$ ipython --no-banner

In [1]: import numpy as np

In [2]: np.set_printoptions(precision=2, suppress=True, linewidth=200)

In [3]: def tidy(a):
   ...:     return np.round(a, 2) + 0
   ...: 

In [4]: sig = 20 * 0.9 ** np.arange(3)

In [5]: Q, _ = np.linalg.qr(np.array([[0.6, -0.5, 0.2], [-0.3, 0.2, 1.1], [-1.0, 0.0, 1.0]]))

In [6]: rng = np.random.default_rng(197499)

In [7]: X = rng.normal(size=(21, 3)) * sig @ Q

In [8]: tidy(X)
Out[8]: 
array([[-15.4 , -21.75, -19.8 ],
       [  6.81, -41.03,  11.47],
       [-23.98, -28.8 ,  -0.13],
       [  0.43,  13.97,   4.35],
       [-16.95,  -3.13,  24.14],
       [ -3.01,  10.74,  -6.23],
       [-12.19, -18.43, -14.28],
       [ 32.71,  -5.34,  -9.82],
       [  4.19,  -1.57,   8.3 ],
       [-13.55,  -7.83,  -2.48],
       [ -0.02,   4.79, -30.75],
       [ 26.94,   2.08,   9.3 ],
       [-19.12,  -1.54,  18.5 ],
       [ 11.55,   7.74,  -6.12],
       [ -3.57,   6.96,  -5.54],
       [ -8.95,   3.98,   2.79],
       [-22.71,  17.06,  15.11],
       [  1.33,  16.41,  -9.6 ],
       [-30.61,   3.87,  29.91],
       [ 39.65, -24.59,   4.42],
       [ -4.85,   8.92,  -8.86]])

In [9]: labels = X[:, 2] > np.median(X[:, 2])

In [10]: u = X[labels].mean(axis=0) - X[~labels].mean(axis=0)

In [11]: ((X - X.mean(axis=0)) @ u > 0).astype(int)
Out[11]: array([0, 1, 0, 1, 1, 0, 0, 0, 1, 0, 0, 1, 1, 0, 0, 1, 1, 0, 1, 1, 0])

In [12]: tidy(u)
Out[12]: array([ 0.78, -0.67, 23.16])

In [13]: C2 = np.cov(X, rowvar=False)

In [14]: tidy(np.polyfit(X[:, 1], X[:, 0], 1))
Out[14]: array([-0.12, -2.78])

In [15]: tidy(np.corrcoef(X[:, 1], X[:, 0])[0, 1])
Out[15]: np.float64(-0.1)

In [16]: tidy(np.corrcoef(X.T))
Out[16]: 
array([[ 1.  , -0.1 , -0.24],
       [-0.1 ,  1.  ,  0.01],
       [-0.24,  0.01,  1.  ]])

In [17]: tidy(np.linalg.eigvalsh(C2)[::-1])
Out[17]: array([374.2 , 244.68, 186.35])

In [18]: np.argwhere(np.triu(np.abs(np.corrcoef(X.T)) > 0.8, 1))
Out[18]: array([], shape=(0, 2), dtype=int64)

In [19]: d = np.linalg.norm(X[:, None] - X[None], axis=-1)

In [20]: (d + 1e9 * np.eye(21)).round(6).argmin(axis=1)
Out[20]: array([ 6,  2,  6,  5, 12, 20,  0, 11, 15, 15, 20,  7,  4, 17,  5, 14, 12,  5,  4,  7,  5])

In [21]: np.linalg.matrix_rank(d ** 2)
Out[21]: np.int64(5)

In [22]: np.flatnonzero(d[14] < d.mean() / 2)
Out[22]: array([ 3,  5, 13, 14, 15, 17, 20])

In [23]: d.mean(axis=1).argmax()
Out[23]: np.int64(19)

In [24]: tidy(d[:5, :5])
Out[24]: 
array([[ 0.  , 42.93, 22.59, 45.93, 47.75],
       [42.93,  0.  , 35.1 , 55.83, 46.49],
       [22.59, 35.1 ,  0.  , 49.45, 36.02],
       [45.93, 55.83, 49.45,  0.  , 31.4 ],
       [47.75, 46.49, 36.02, 31.4 ,  0.  ]])

In [25]: labels = rng.permutation(3)

In [26]: Y = X[:, labels] * rng.choice([-1, 1], 3)

In [27]: tidy(Y)
Out[27]: 
array([[-19.8 , -21.75, -15.4 ],
       [ 11.47, -41.03,   6.81],
       [ -0.13, -28.8 , -23.98],
       [  4.35,  13.97,   0.43],
       [ 24.14,  -3.13, -16.95],
       [ -6.23,  10.74,  -3.01],
       [-14.28, -18.43, -12.19],
       [ -9.82,  -5.34,  32.71],
       [  8.3 ,  -1.57,   4.19],
       [ -2.48,  -7.83, -13.55],
       [-30.75,   4.79,  -0.02],
       [  9.3 ,   2.08,  26.94],
       [ 18.5 ,  -1.54, -19.12],
       [ -6.12,   7.74,  11.55],
       [ -5.54,   6.96,  -3.57],
       [  2.79,   3.98,  -8.95],
       [ 15.11,  17.06, -22.71],
       [ -9.6 ,  16.41,   1.33],
       [ 29.91,   3.87, -30.61],
       [  4.42, -24.59,  39.65],
       [ -8.86,   8.92,  -4.85]])

In [28]: Uu, _, Vh = np.linalg.svd(X.T @ Y)

In [29]: tidy(Uu @ Vh)
Out[29]: 
array([[0., 0., 1.],
       [0., 1., 0.],
       [1., 0., 0.]])

In [30]: labels
Out[30]: array([2, 1, 0])

In [31]: A = np.load("layer8.npy")

In [32]: A
Out[32]: 
array([[ 0.17,  0.43, -2.16],
       [-2.3 ,  5.63,  2.16],
       [ 1.11, -4.26, -4.75],
       [ 1.52, -2.74, -4.09],
       [ 0.16,  0.04,  0.81],
       [-1.54,  1.97, -2.64],
       [-0.34,  5.8 ,  2.83],
       [-0.29,  1.34, -0.08],
       [ 0.17, -1.2 , -0.56],
       [-0.35,  2.  , -1.61],
       [-0.63, -0.13,  1.41],
       [ 2.1 , -7.55, -1.99],
       [-0.12, -0.19,  1.  ],
       [ 1.5 ,  0.81,  3.47],
       [ 1.4 , -1.61, -3.06],
       [-0.87,  0.95,  0.85],
       [-0.19,  0.79, -0.68],
       [-0.66, -2.54,  1.69],
       [ 0.42, -0.41,  0.  ],
       [-0.84,  4.77,  1.37],
       [-0.09, -0.84,  0.45],
       [ 0.2 ,  0.68, -0.41]])

In [33]: vec = np.array([3, 3, -1])

In [34]: target = A @ vec

In [35]: tidy(np.linalg.solve(A.T @ A, A.T @ target))
Out[35]: array([ 3.,  3., -1.])

In [36]: try:
    ...:     np.linalg.solve(A, target)
    ...: except np.linalg.LinAlgError as e:
    ...:     print(repr(e))
    ...: 
LinAlgError('Last 2 dimensions of the array must be square')

In [37]: tidy(np.linalg.pinv(A) @ A)
Out[37]: 
array([[1., 0., 0.],
       [0., 1., 0.],
       [0., 0., 1.]])

In [38]: target = target + 0.05 * rng.normal(size=22)

In [39]: tidy(target)
Out[39]: array([  3.92,   7.87,  -4.65,   0.5 ,  -0.15,   3.96,  13.61,   3.25,  -2.51,   6.56,  -3.68, -14.39,  -1.93,   3.37,   2.42,  -0.62,   2.55, -11.28,   0.02,  10.42,  -3.29,   3.06])

In [40]: b, *_ = np.linalg.lstsq(A, target)

In [41]: b.round()
Out[41]: array([ 3.,  3., -1.])

In [42]: tidy(b)
Out[42]: array([ 2.99,  3.  , -1.01])

In [43]: tidy(np.linalg.norm(A, axis=0))
Out[43]: array([ 4.77, 13.95, 10.09])

In [44]: tidy(A[0] @ A[11])
Out[44]: np.float64(1.41)

In [45]: tidy(np.linalg.norm(A, 2))
Out[45]: np.float64(15.77)

In [46]: u, v = A[1], A[4]

In [47]: tidy(u @ v)
Out[47]: np.float64(1.61)

In [48]: pr = (u @ v) / (u @ u) * u

In [49]: np.linalg.matrix_rank(np.outer(u, v))
Out[49]: np.int64(1)

In [50]: tidy(np.outer(u, v))
Out[50]: 
array([[-0.37, -0.09, -1.86],
       [ 0.9 ,  0.23,  4.56],
       [ 0.35,  0.09,  1.75]])

In [51]: tidy(pr)
Out[51]: array([-0.09,  0.22,  0.08])

In [52]: tidy(np.linalg.norm(u + v) ** 2 + np.linalg.norm(u - v) ** 2)
Out[52]: np.float64(84.67)

In [53]: tidy(np.linalg.svd(A, compute_uv=False))
Out[53]: array([15.77,  7.76,  3.2 ])

In [54]: tidy(np.linalg.norm(A))
Out[54]: np.float64(17.87)

In [55]: np.linalg.rank(A)
---------------------------------------------------------------------------
AttributeError                            Traceback (most recent call last)
Cell In[55], line 1
----> 1 np.linalg.rank(A)

AttributeError: module 'numpy.linalg' has no attribute 'rank'

In [56]: np.unravel_index(np.abs(A).argmax(), A.shape)
Out[56]: (np.int64(11), np.int64(1))

In [57]: tidy(A.mean(axis=0))
Out[57]: array([ 0.02,  0.17, -0.27])

In [58]: np.linalg.matrix_rank(A)
Out[58]: np.int64(3)

In [59]: np.count_nonzero(A)
Out[59]: np.int64(65)

In [60]: vec = np.array([2, 2, 1])

In [61]: target = A @ vec

In [62]: b, lr = np.zeros(3), 1 / np.linalg.norm(A, 2) ** 2

In [63]: for i in range(15):
    ...:     b -= lr * A.T @ (A @ b - target)
    ...:     if i % 5 == 0: print(i, round(np.linalg.norm(A @ b - target), 2))
    ...: 
0 7.58
5 6.08
10 4.93

In [64]: tidy(b)
Out[64]: array([0.74, 1.68, 0.98])

In [65]: u = np.array([-1, 2])

In [66]: v = np.array([7, 7])

In [67]: K = u[:, None] + v[None, :]

In [68]: K
Out[68]: 
array([[6, 6],
       [9, 9]])

In [69]: tidy(np.linalg.norm(K, 2) / np.linalg.norm(K))
Out[69]: np.float64(1.0)

In [70]: np.argsort(-np.linalg.norm(K, axis=0).round(6), kind="stable")[:3]
Out[70]: array([0, 1])

In [71]: [round(float(x), 2) for x in np.linalg.svd(K, compute_uv=False)[:3]]
Out[71]: [15.3, 0.0]

In [72]: E = np.load("block16.npy")

In [73]: E
Out[73]: 
array([[0.5 , 0.25, 0.25],
       [0.  , 0.5 , 0.5 ],
       [0.25, 0.25, 0.5 ]])

In [74]: Uu, sig, Vh = np.linalg.svd(E, full_matrices=False)

In [75]: (sig > 1e-8).sum()
Out[75]: np.int64(3)

In [76]: tidy(Vh @ Vh.T)
Out[76]: 
array([[1., 0., 0.],
       [0., 1., 0.],
       [0., 0., 1.]])

In [77]: tidy(Uu.T @ E @ Vh.T)
Out[77]: 
array([[1.02, 0.  , 0.  ],
       [0.  , 0.43, 0.  ],
       [0.  , 0.  , 0.14]])

In [78]: tidy(np.abs(Vh[0]))
Out[78]: array([0.39, 0.58, 0.72])

In [79]: np.allclose(Uu * sig @ Vh, E)
Out[79]: True

In [80]: tidy(np.sqrt((sig ** 2).sum())), tidy(np.linalg.norm(E))
Out[80]: (np.float64(1.12), np.float64(1.12))

In [81]: u = np.array([-4, 4, -3])

In [82]: Y = E + np.outer(u, np.eye(3)[1])

In [83]: np.linalg.matrix_rank(Y - E)
Out[83]: np.int64(1)

In [84]: tidy(np.linalg.det(Y) / np.linalg.det(E)), tidy(1 + np.linalg.solve(E, u)[1])
Out[84]: (np.float64(17.0), np.float64(17.0))

In [85]: Y
Out[85]: 
array([[ 0.5 , -3.75,  0.25],
       [ 0.  ,  4.5 ,  0.5 ],
       [ 0.25, -2.75,  0.5 ]])

In [86]: np.unravel_index(np.abs(E).argmax(), E.shape)
Out[86]: (np.int64(0), np.int64(0))

In [87]: np.count_nonzero(E)
Out[87]: np.int64(8)

In [88]: np.linalg.rank(E)
---------------------------------------------------------------------------
AttributeError                            Traceback (most recent call last)
Cell In[88], line 1
----> 1 np.linalg.rank(E)

AttributeError: module 'numpy.linalg' has no attribute 'rank'

In [89]: np.diff(E, axis=0)
Out[89]: 
array([[-0.5 ,  0.25,  0.25],
       [ 0.25, -0.25,  0.  ]])

In [90]: E.sum(axis=1)
Out[90]: array([1., 1., 1.])

In [91]: tidy(np.linalg.svd(E, compute_uv=False))
Out[91]: array([1.02, 0.43, 0.14])

In [92]: E - E[0]
Out[92]: 
array([[ 0.  ,  0.  ,  0.  ],
       [-0.5 ,  0.25,  0.25],
       [-0.25,  0.  ,  0.25]])

In [93]: np.abs(E).max()
Out[93]: np.float64(0.5)

In [94]: tidy(np.linalg.norm(E))
Out[94]: np.float64(1.12)

In [95]: evals, vecs = np.linalg.eig(E)

In [96]: tidy(np.sort(np.linalg.eigvals(E.T)))
Out[96]: array([0.25+0.j, 0.25+0.j, 1.  +0.j])

In [97]: tidy(np.sort(np.linalg.eigvals(np.linalg.inv(E))))
Out[97]: array([1.+0.j, 4.+0.j, 4.+0.j])

In [98]: arr = (rng.random((4, 4)) < 0.3) + np.eye(4)

In [99]: arr /= arr.sum(axis=1, keepdims=True)

In [100]: tidy(arr)
Out[100]: 
array([[0.33, 0.33, 0.  , 0.33],
       [0.  , 1.  , 0.  , 0.  ],
       [0.  , 0.  , 1.  , 0.  ],
       [0.  , 0.  , 0.5 , 0.5 ]])

In [101]: evals, vecs = np.linalg.eig(arr)

In [102]: tidy(np.sort(np.linalg.eigvals(np.linalg.inv(arr))))
Out[102]: array([1., 1., 2., 3.])

In [103]: tidy(np.prod(evals))
Out[103]: np.float64(0.17)

In [104]: J = np.load("arr.npy")

In [105]: tidy(J)
Out[105]: 
array([[-0.11, -0.2 , -0.98],
       [-0.2 ,  0.97, -0.17],
       [-0.98, -0.17,  0.14]])

In [106]: Uu, sig, Vh = np.linalg.svd(J, full_matrices=False)

In [107]: tidy(Uu.T @ J @ Vh.T)
Out[107]: 
array([[1., 0., 0.],
       [0., 1., 0.],
       [0., 0., 1.]])

In [108]: tidy(np.cumsum(sig ** 2) / np.sum(sig ** 2))
Out[108]: array([0.33, 0.67, 1.  ])

In [109]: np.allclose(Uu * sig @ Vh, J)
Out[109]: True

In [110]: (sig > 1e-8).sum()
Out[110]: np.int64(3)

In [111]: tidy(Vh @ Vh.T)
Out[111]: 
array([[1., 0., 0.],
       [0., 1., 0.],
       [0., 0., 1.]])
